% ipython --no-banner

In [1]: import numpy as np

In [2]: import numpy.linalg as la

In [3]: np.set_printoptions(precision=3, suppress=True, linewidth=100, sign=" ")

In [4]: tidy = lambda a: np.round(a, 3) + 0

In [5]: data = np.load("a.npy")

In [6]: data
Out[6]: 
array([[ 0.184,  1.125,  0.359,  1.114],
       [-0.918, -5.233, -1.67 , -5.187],
       [-1.61 , -9.739, -3.333, -9.714],
       [-0.789, -4.923, -1.682, -4.948],
       [-0.462, -2.944, -0.978, -2.987],
       [ 0.845,  4.485,  1.483,  4.469],
       [-0.107, -1.181, -0.368, -1.18 ],
       [-1.182, -6.995, -2.319, -6.917],
       [ 0.406,  2.38 ,  0.767,  2.346],
       [ 0.918,  5.007,  1.624,  5.009],
       [-0.477, -2.498, -0.79 , -2.502]])

In [7]: W2 = data[[0, 10]].astype(float)

In [8]: for _ in range(5):
   ...:     labels = la.norm(data[:, None] - W2, axis=-1).argmin(axis=1)
   ...:     W2 = np.array([data[labels == j].mean(axis=0) for j in range(2)])
   ...: 

In [9]: labels
Out[9]: array([ 0,  1,  1,  1,  1,  0,  1,  1,  0,  0,  1])

In [10]: tidy(W2[1] - W2[0])
Out[10]: array([-1.38 , -8.037, -2.65 , -8.011])

In [11]: np.bincount(labels)
Out[11]: array([ 4,  7])

In [12]: np.abs(W2[1] - W2[0]).argmax()
Out[12]: np.int64(1)

In [13]: tidy(W2)
Out[13]: 
array([[ 0.588,  3.249,  1.058,  3.234],
       [-0.792, -4.788, -1.591, -4.776]])

In [14]: tidy(np.diff(W2, axis=0))
Out[14]: array([[-1.38 , -8.037, -2.65 , -8.011]])

In [15]: tidy(la.svd(W2, compute_uv=False))
Out[15]: array([ 8.449,  0.046])

In [16]: la.matrix_rank(W2)
Out[16]: np.int64(2)

In [17]: q, vecs = la.qr(data[:, :1])[0], la.qr(data[:, 1:])[0]

In [18]: sigma = la.svd(q.T @ vecs, compute_uv=False)

In [19]: (sigma > 0.9).sum()
Out[19]: np.int64(1)

In [20]: rng = np.random.default_rng(2494)

In [21]: th = rng.uniform(0, 2 * np.pi, 16)

In [22]: q, _ = la.qr(np.array([[-1.5, 0.0], [0.4, -1.3], [-0.3, -0.6]]))

In [23]: F = 10 * np.c_[np.cos(th), np.sin(th)] @ q.T

In [24]: tidy(F)
Out[24]: 
array([[-9.492,  2.5  , -1.913],
       [ 7.217,  5.097,  4.684],
       [ 7.524, -6.56 , -0.597],
       [ 9.136,  1.653,  3.715],
       [ 8.115, -5.843, -0.075],
       [-6.439,  7.524,  1.392],
       [ 6.963,  5.392,  4.738],
       [ 8.284, -5.601,  0.091],
       [-8.067,  5.908,  0.121],
       [-7.012,  7.06 ,  0.993],
       [-7.062,  7.015,  0.956],
       [ 9.405,  0.646,  3.337],
       [ 1.167, -9.156, -3.849],
       [ 8.658,  2.851,  4.113],
       [ 2.123, -9.116, -3.521],
       [-9.446,  2.757, -1.779]])

In [25]: # rows and columns are dependent

In [26]: Xs = F - F.mean(axis=0)

In [27]: left, sigma, VT = la.svd(Xs, full_matrices=False)

In [28]: tidy(Xs.mean(axis=0))
Out[28]: array([ 0.,  0.,  0.])

In [29]: tidy(sigma ** 2 / (sigma ** 2).sum())
Out[29]: array([ 0.699,  0.301,  0.   ])

In [30]: np.argsort(-la.norm(F, axis=0).round(6), kind="stable")[:3]
Out[30]: array([ 0,  1,  2])

In [31]: la.matrix_rank(F, rtol=0.1)
Out[31]: np.int64(2)

In [32]: [round(float(x), 3) for x in la.svd(F, compute_uv=False)[:3]]
Out[32]: [33.122, 22.426, 0.0]

In [33]: tidy(la.norm(F, 2) / la.norm(F))
Out[33]: np.float64(0.828)

In [34]: W2 = F[[0, 1]].astype(float)

In [35]: for _ in range(4):
    ...:     labels = la.norm(F[:, None] - W2, axis=-1).argmin(axis=1)
    ...:     W2 = np.array([F[labels == j].mean(axis=0) for j in range(2)])
    ...: 

In [36]: labels
Out[36]: array([ 0,  1,  1,  1,  1,  0,  1,  1,  0,  0,  0,  1,  1,  1,  1,  0])

In [37]: np.bincount(labels)
Out[37]: array([  6,  10])

In [38]: tidy(W2)
Out[38]: 
array([[-7.92 ,  5.461, -0.038],
       [ 6.859, -2.064,  1.264]])

In [39]: C2 = W2.T @ W2

In [40]: np.allclose(C2, C2.T)
Out[40]: True

In [41]: tidy(la.svd(W2, compute_uv=False) ** 2)
Out[41]: array([ 141.287,    4.156])

In [42]: tidy(C2)
Out[42]: 
array([[109.768, -57.401,   8.97 ],
       [-57.401,  34.078,  -2.817],
       [  8.97 ,  -2.817,   1.598]])

In [43]: (W2 @ W2.T).shape
Out[43]: (2, 2)

In [44]: tidy(np.diag(C2))
Out[44]: array([ 109.768,   34.078,    1.598])

In [45]: E = np.load("mat.npy")

In [46]: E
Out[46]: 
array([[ 2,  0,  0,  0,  0],
       [ 0,  2,  0,  0,  0],
       [ 0,  0,  1,  0,  0],
       [ 0,  0,  0,  0,  0],
       [ 0,  0,  0,  0,  0]])

In [47]: # rows 3 and 4 are equal

In [48]: dist = la.norm(F[:, None] - F[None], axis=-1)

In [49]: tidy(dist[:5, :5])
Out[49]: 
array([[  0.   ,  18.15 ,  19.322,  19.478,  19.57 ],
       [ 18.15 ,   0.   ,  12.801,   4.06 ,  11.963],
       [ 19.322,  12.801,   0.   ,   9.414,   1.066],
       [ 19.478,   4.06 ,   9.414,   0.   ,   8.46 ],
       [ 19.57 ,  11.963,   1.066,   8.46 ,   0.   ]])

In [50]: tidy(la.norm(F, axis=1))
Out[50]: 
array([ 10.,  10.,  10.,  10.,  10.,  10.,  10.,  10.,  10.,  10.,  10.,  10.,  10.,  10.,  10.,
        10.])

In [51]: (dist + 1e9 * np.eye(16)).round(6).argmin(axis=1)
Out[51]: array([ 15,   6,   4,  11,   7,   9,   1,   4,  10,  10,   9,   3,  14,   3,  12,   0])

In [52]: la.matrix_rank(dist ** 2)
Out[52]: np.int64(3)

In [53]: np.flatnonzero(dist[7] < dist.mean() / 2)
Out[53]: array([ 2,  4,  7])

In [54]: feats = np.load("block0.npy")

In [55]: feats
Out[55]: 
array([[ 15,  -9,  -9,  15,  -9,  -9],
       [  9,  12,   0,   9,  12,   0],
       [-15,  -9,   3, -15,  -9,   3],
       [-15,   9,   9,  -5,   3,   3],
       [ -9, -12,   0,  -3,  -4,   0],
       [ 15,   9,  -3,   5,   3,  -1]])

In [56]: labels = rng.permutation(6)

In [57]: Y = feats[:, labels] * rng.choice([-1, 1], 6)

In [58]: Y
Out[58]: 
array([[  9, -15,  -9,  -9,  -9, -15],
       [  0,  -9,   0,  12,  12,  -9],
       [ -3,  15,   3,  -9,  -9,  15],
       [ -9,  15,   3,   9,   3,   5],
       [  0,   9,   0, -12,  -4,   3],
       [  3, -15,  -1,   9,   3,  -5]])

In [59]: left, _, VT = la.svd(feats.T @ Y)

In [60]: tidy(la.lstsq(feats, Y)[0])
Out[60]: 
array([[ 0., -1.,  0.,  0.,  0.,  0.],
       [ 0.,  0.,  0.,  1.,  0.,  0.],
       [-1.,  0.,  0.,  0.,  0.,  0.],
       [ 0.,  0.,  0.,  0.,  0., -1.],
       [ 0.,  0.,  0.,  0.,  1.,  0.],
       [ 0.,  0.,  1.,  0.,  0.,  0.]])

In [61]: tidy(left @ VT)
Out[61]: 
array([[ 0., -1.,  0.,  0.,  0.,  0.],
       [ 0.,  0.,  0.,  1.,  0.,  0.],
       [-1.,  0.,  0.,  0.,  0.,  0.],
       [ 0.,  0.,  0.,  0.,  0., -1.],
       [ 0.,  0.,  0.,  0.,  1.,  0.],
       [ 0.,  0.,  1.,  0.,  0.,  0.]])

In [62]: (feats + feats.T) / 2
Out[62]: 
array([[ 15. ,   0. , -12. ,   0. ,  -9. ,   3. ],
       [  0. ,  12. ,  -4.5,   9. ,   0. ,   4.5],
       [-12. ,  -4.5,   3. ,  -3. ,  -4.5,   0. ],
       [  0. ,   9. ,  -3. ,  -5. ,   0. ,   4. ],
       [ -9. ,   0. ,  -4.5,   0. ,  -4. ,   1.5],
       [  3. ,   4.5,   0. ,   4. ,   1.5,  -1. ]])

In [63]: np.trace(feats)
Out[63]: np.int64(20)

In [64]: tidy(la.det(feats))
Out[64]: np.float64(3456.0)

In [65]: la.matrix_power(feats, 3)
Out[65]: 
array([[-3438,  1998,  1998, -1146,   666,   666],
       [-3618,   468,  1620, -1206,   156,   540],
       [ 4950, -1242, -2394,  1650,  -414,  -798],
       [ 1146,  -666,  -666, -1910,  1110,  1110],
       [ 1206,  -156,  -540, -2010,   260,   900],
       [-1650,   414,   798,  2750,  -690, -1330]])

In [66]: Y = feats / np.sqrt((feats ** 2).mean(axis=1, keepdims=True))

In [67]: la.matrix_rank(feats - feats.mean(axis=1, keepdims=True))
Out[67]: np.int64(5)

In [68]: tidy(la.norm(Y, axis=1))
Out[68]: array([ 2.449,  2.449,  2.449,  2.449,  2.449,  2.449])

In [69]: t3 = np.stack([feats, -1 * feats, feats[::-1]])

In [70]: la.matrix_rank(t3)
Out[70]: array([ 6,  6,  6])

In [71]: np.einsum("bij,cij->bc", t3, t3)
Out[71]: 
array([[ 2884, -2884,   312],
       [-2884,  2884,  -312],
       [  312,  -312,  2884]])

In [72]: (t3 @ feats.T).shape
Out[72]: (3, 6, 6)

In [73]: t3.sum(axis=0)
Out[73]: 
array([[ 15,   9,  -3,   5,   3,  -1],
       [ -9, -12,   0,  -3,  -4,   0],
       [-15,   9,   9,  -5,   3,   3],
       [-15,  -9,   3, -15,  -9,   3],
       [  9,  12,   0,   9,  12,   0],
       [ 15,  -9,  -9,  15,  -9,  -9]])

In [74]: M = np.loadtxt("run14.csv", delimiter=",")

In [75]: M
Out[75]: 
array([[ 1.,  1.,  4.,  4.,  2.],
       [ 3.,  3.,  1.,  3.,  0.],
       [ 1.,  1.,  1.,  3.,  2.],
       [ 4.,  0.,  5.,  3.,  4.],
       [ 3.,  1.,  2.,  3.,  4.]])

In [76]: labels = rng.permutation(5)

In [77]: Y = M[:, labels] * rng.choice([-1, 1], 5)

In [78]: Y
Out[78]: 
array([[ 2., -4., -1., -1., -4.],
       [ 0., -1., -3., -3., -3.],
       [ 2., -1., -1., -1., -3.],
       [ 4., -5., -0., -4., -3.],
       [ 4., -2., -1., -3., -3.]])

In [79]: left, _, VT = la.svd(M.T @ Y)

In [80]: labels
Out[80]: array([ 4,  2,  1,  0,  3])

In [81]: tidy(la.lstsq(M, Y)[0])
Out[81]: 
array([[ 0.,  0.,  0., -1.,  0.],
       [ 0.,  0., -1.,  0.,  0.],
       [ 0., -1.,  0.,  0.,  0.],
       [ 0.,  0.,  0.,  0., -1.],
       [ 1.,  0.,  0.,  0.,  0.]])

In [82]: mat = np.load("layer15.npy")

In [83]: mat
Out[83]: 
array([[ 6.,  1.,  1.],
       [ 1.,  6.,  1.],
       [ 1.,  1.,  6.]])

In [84]: # symmetric

In [85]: la.norm(mat, axis=1).argmax()
Out[85]: np.int64(0)

In [86]: tidy(la.norm(mat, 2))
Out[86]: np.float64(8.0)

In [87]: tidy(la.norm(mat) ** 2 / la.norm(mat, 2) ** 2)
Out[87]: np.float64(1.781)

In [88]: tidy(la.norm(mat, 1)), tidy(la.norm(mat, np.inf))
Out[88]: (np.float64(8.0), np.float64(8.0))

In [89]: tidy(la.norm(mat, axis=1))
Out[89]: array([ 6.164,  6.164,  6.164])

In [90]: tidy(la.norm(mat[2], 1)), tidy(la.norm(mat[2], np.inf))
Out[90]: (np.float64(8.0), np.float64(6.0))

In [91]: mat[2] @ mat[1]
Out[91]: np.float64(13.0)

In [92]: tidy(la.norm(mat, axis=0))
Out[92]: array([ 6.164,  6.164,  6.164])

In [93]: vec = np.ones(3)

In [94]: for _ in range(7):
    ...:     vec = mat @ vec
    ...:     vec /= la.norm(vec)
    ...:     print(round(vec @ mat @ vec, 3))
    ...: 
8.0
8.0
8.0
8.0
8.0
8.0
8.0

In [95]: tidy(la.eigvalsh(mat)[-1])
Out[95]: np.float64(8.0)

In [96]: J = np.load("arr.npy")

In [97]: J
Out[97]: 
array([[-1,  0,  0,  0],
       [ 4,  1,  0,  0],
       [ 0,  0, -1,  0],
       [ 0,  0,  4,  1]])

In [98]: # triangular, det is the product of the diagonal

In [99]: tidy(la.norm(J, "nuc"))
Out[99]: np.float64(8.944)

In [100]: tidy(la.norm(J, 2))
Out[100]: np.float64(4.236)

In [101]: tidy(la.norm(J, 1)), tidy(la.norm(J, np.inf))
Out[101]: (np.float64(5.0), np.float64(5.0))

In [102]: tidy(la.norm(J, axis=0))
Out[102]: array([ 4.123,  1.   ,  4.123,  1.   ])

In [103]: left, sigma, VT = la.svd(J)

In [104]: tidy(sigma)
Out[104]: array([ 4.236,  4.236,  0.236,  0.236])

In [105]: Y = left[:, :2] @ np.diag(sigma[:2]) @ VT[:2]

In [106]: la.matrix_rank(J, rtol=0.05)
Out[106]: np.int64(4)

In [107]: tidy(la.norm(J - Y, 2)), tidy(sigma[2])
Out[107]: (np.float64(0.236), np.float64(0.236))

In [108]: vec = np.array([3, 3, 0, 1])

In [109]: J @ (2 * vec)
Out[109]: array([-6, 30,  0,  2])

In [110]: np.einsum("ij,j->i", J, vec)
Out[110]: array([-3, 15,  0,  1])

In [111]: np.sign((J @ vec).round(6))
Out[111]: array([-1,  1,  0,  1])

In [112]: J @ np.ones(4)
Out[112]: array([-1.,  5., -1.,  5.])

In [113]: J @ np.eye(4)[1]
Out[113]: array([ 0.,  1.,  0.,  0.])

In [114]: (J * vec).sum(axis=1)
Out[114]: array([-3, 15,  0,  1])

In [115]: m1 = np.loadtxt("x.csv", delimiter=",")

In [116]: m1
Out[116]: 
array([[ 4.,  1.,  1.],
       [ 1.,  4.,  1.],
       [ 1.,  1.,  4.]])

In [117]: f = np.array([-6, 8, -8])

In [118]: Y = m1 + np.outer(f, np.eye(3)[2])

In [119]: la.matrix_rank(Y - m1)
Out[119]: np.int64(1)

In [120]: Y
Out[120]: 
array([[ 4.,  1., -5.],
       [ 1.,  4.,  9.],
       [ 1.,  1., -4.]])

In [121]: la.matrix_rank(la.inv(Y) - la.inv(m1), tol=1e-8)
Out[121]: np.int64(1)

In [122]: evals, vecs = la.eigh(m1)

In [123]: vec = np.array([-7, 5, -7])

In [124]: tidy(vec @ m1 @ vec / (vec @ vec)), tidy(evals[0]), evals[-1]
Out[124]: (np.float64(3.659), np.float64(3.0), np.float64(6.0))

In [125]: tidy(vecs * np.sqrt(evals) @ vecs.T)
Out[125]: 
array([[ 1.971,  0.239,  0.239],
       [ 0.239,  1.971,  0.239],
       [ 0.239,  0.239,  1.971]])

In [126]: np.abs(m1).sum(axis=1).max(), np.abs(evals).max()
Out[126]: (np.float64(6.0), np.float64(6.0))

In [127]: tidy(vecs * np.maximum(evals, 0) @ vecs.T)
Out[127]: 
array([[ 4.,  1.,  1.],
       [ 1.,  4.,  1.],
       [ 1.,  1.,  4.]])

In [128]: (np.sign(vecs[:, -1].round(6)) == np.sign(vecs[0, -1].round(6))).astype(int)
Out[128]: array([ 1,  1,  1])
